In [1]: import numpy as np

In [2]: np.set_printoptions(precision=2, suppress=True, linewidth=200, sign=" ")

In [3]: m1 = np.load("out9.npy")

In [4]: m1
Out[4]: 
array([[ 1.02,  1.  ,  1.  ,  2.  ,  2.  ,  2.  ,  2.  ,  0.  ,  3.  ,  0.  ,  2.  ],
       [ 2.  ,  1.02,  1.  ,  0.  ,  0.  ,  3.  ,  3.  ,  3.  ,  2.  ,  3.  ,  0.  ],
       [ 1.  ,  2.  ,  1.02,  0.  ,  3.  ,  1.  ,  3.  ,  0.  ,  0.  ,  2.  ,  3.  ],
       [ 2.  ,  3.  ,  0.  ,  0.02,  1.  ,  1.  ,  1.  ,  3.  ,  1.  ,  1.  ,  2.  ],
       [ 1.  ,  0.  ,  2.  ,  3.  ,  2.02,  1.  ,  3.  ,  2.  ,  0.  ,  3.  ,  0.  ],
       [ 2.  ,  0.  ,  3.  ,  0.  ,  3.  ,  1.02,  3.  ,  3.  ,  0.  ,  2.  ,  2.  ],
       [ 1.  ,  0.  ,  1.  ,  2.  ,  0.  ,  0.  ,  1.02,  3.  ,  2.  ,  3.  ,  2.  ],
       [ 2.  ,  3.  ,  1.  ,  1.  ,  3.  ,  0.  ,  0.  ,  0.02,  2.  ,  1.  ,  3.  ],
       [ 0.  ,  2.  ,  3.  ,  0.  ,  1.  ,  1.  ,  0.  ,  1.  ,  1.02,  2.  ,  1.  ],
       [ 0.  ,  1.  ,  2.  ,  0.  ,  1.  ,  0.  ,  0.  ,  1.  ,  0.  ,  0.02,  0.  ],
       [ 1.  ,  1.  ,  1.  ,  2.  ,  2.  ,  2.  ,  2.  ,  0.  ,  3.  ,  0.  ,  2.02]])

In [5]: f = np.array([1, -2])

In [6]: np.polyval(f, m1[5])
Out[6]: array([ 0.  , -2.  ,  1.  , -2.  ,  1.  , -0.98,  1.  ,  1.  , -2.  ,  0.  ,  0.  ])

In [7]: np.convolve(m1[5], f)
Out[7]: array([ 2.  , -4.  ,  3.  , -6.  ,  3.  , -4.98,  0.96, -3.  , -6.  ,  2.  , -2.  , -4.  ])

In [8]: arr = np.array([[-2.0, 2.0, -5.0, 0.0, 0.0, 0.0],
   ...:     [-2.0, -1.0, -2.0, 0.0, 0.0, 0.0],
   ...:     [-4.0, -3.0, -3.0, 0.0, 0.0, 0.0],
   ...:     [0.0, 0.0, 0.0, 1.0, 0.0, 2.0],
   ...:     [0.0, 0.0, 0.0, 0.0, 0.0, 0.0],
   ...:     [0.0, 0.0, 0.0, 0.0, 0.0, 3.0]])

In [9]: # rank 4

In [10]: [round(float(x), 2) for x in np.linalg.svd(arr, compute_uv=False)[:3]]
Out[10]: [7.68, 4.12, 3.65]

In [11]: np.argsort(-np.linalg.norm(arr, axis=0).round(6), kind="stable")[:3]
Out[11]: array([ 2,  0,  1])

In [12]: round(np.linalg.norm(arr, 2) / np.linalg.norm(arr), 2)
Out[12]: np.float64(0.81)

In [13]: np.round(np.sort(np.linalg.eigvals(arr).real), 2) + 0
Out[13]: array([-7.47,  0.  ,  0.  ,  1.  ,  1.47,  3.  ])

In [14]: (np.linalg.matrix_power((arr != 0) + (arr.T != 0) + np.eye(6), 6) > 0).astype(int)
Out[14]: 
array([[ 1,  1,  1,  0,  0,  0],
       [ 1,  1,  1,  0,  0,  0],
       [ 1,  1,  1,  0,  0,  0],
       [ 0,  0,  0,  1,  0,  1],
       [ 0,  0,  0,  0,  1,  0],
       [ 0,  0,  0,  1,  0,  1]])

In [15]: np.round(np.linalg.det(arr), 2)
Out[15]: np.float64(0.0)

In [16]: Uu, s, Vt = np.linalg.svd(arr)

In [17]: evecs = Vt[:(s > 1e-8).sum()]

In [18]: rng = np.random.default_rng(6725)

In [19]: x0 = arr[5] + -3 * arr[1] + rng.integers(2) * np.eye(6)[4]

In [20]: x0
Out[20]: array([ 6.,  3.,  6.,  0.,  0.,  3.])

In [21]: np.diag(evecs.T @ evecs)
Out[21]: array([ 0.47,  0.76,  0.76,  1.  ,  0.  ,  1.  ])

In [22]: np.round(evecs.T @ evecs, 2) + 0
Out[22]: 
array([[ 0.47,  0.35,  0.35,  0.  ,  0.  ,  0.  ],
       [ 0.35,  0.76, -0.24,  0.  ,  0.  ,  0.  ],
       [ 0.35, -0.24,  0.76,  0.  ,  0.  ,  0.  ],
       [ 0.  ,  0.  ,  0.  ,  1.  ,  0.  ,  0.  ],
       [ 0.  ,  0.  ,  0.  ,  0.  ,  0.  ,  0.  ],
       [ 0.  ,  0.  ,  0.  ,  0.  ,  0.  ,  1.  ]])

In [23]: M = np.load("x.npy")

In [24]: M
Out[24]: 
array([[ 0,  0,  0,  1,  0],
       [ 0,  0,  0,  0,  0],
       [ 3,  0,  0,  3,  0],
       [ 3,  0,  0,  0,  0],
       [ 1,  2,  0,  0,  0],
       [ 0,  0,  0,  0,  0],
       [ 0,  0,  0,  3,  0],
       [ 0,  0,  0,  0,  3],
       [ 0,  1,  1,  0,  0],
       [ 0,  0,  0,  0,  2],
       [ 0,  1,  0,  0,  0],
       [ 0,  0,  0,  0,  0],
       [ 0,  3,  0,  0,  0],
       [ 3,  0,  0,  0,  3],
       [ 2,  0,  2,  3,  2]])

In [25]: proj = M @ np.linalg.solve(M.T @ M, M.T)

In [26]: np.round(proj @ M[:, 1], 2) + 0
Out[26]: array([ 0.,  0.,  0.,  0.,  2.,  0.,  0.,  0.,  1.,  0.,  1.,  0.,  3.,  0.,  0.])

In [27]: x0 = np.array([2, 7, 6, 0, 0])

In [28]: target = M @ x0

In [29]: target
Out[29]: array([  0,   0,   6,   6,  16,   0,   0,   0,  13,   0,   7,   0,  21,   6,  16])

In [30]: np.round(np.linalg.pinv(M) @ M, 2) + 0
Out[30]: 
array([[ 1.,  0.,  0.,  0.,  0.],
       [ 0.,  1.,  0.,  0.,  0.],
       [ 0.,  0.,  1.,  0.,  0.],
       [ 0.,  0.,  0.,  1.,  0.],
       [ 0.,  0.,  0.,  0.,  1.]])

In [31]: target = target + 0.02 * rng.normal(size=15)

In [32]: target.round(2) + 0
Out[32]: array([ 0.  ,  0.03,  6.02,  5.99, 16.01, -0.01,  0.01,  0.  , 12.99,  0.  ,  6.97,  0.  , 20.98,  6.01, 16.03])

In [33]: c, *_ = np.linalg.lstsq(M, target)

In [34]: c.round()
Out[34]: array([ 2.,  7.,  6.,  0.,  0.])

In [35]: [round(float(np.linalg.norm(np.linalg.solve(M.T @ M + lam * np.eye(5), M.T @ target))), 2) for lam in (0, 1, 10, 100)]
Out[35]: [9.43, 8.39, 5.12, 1.34]
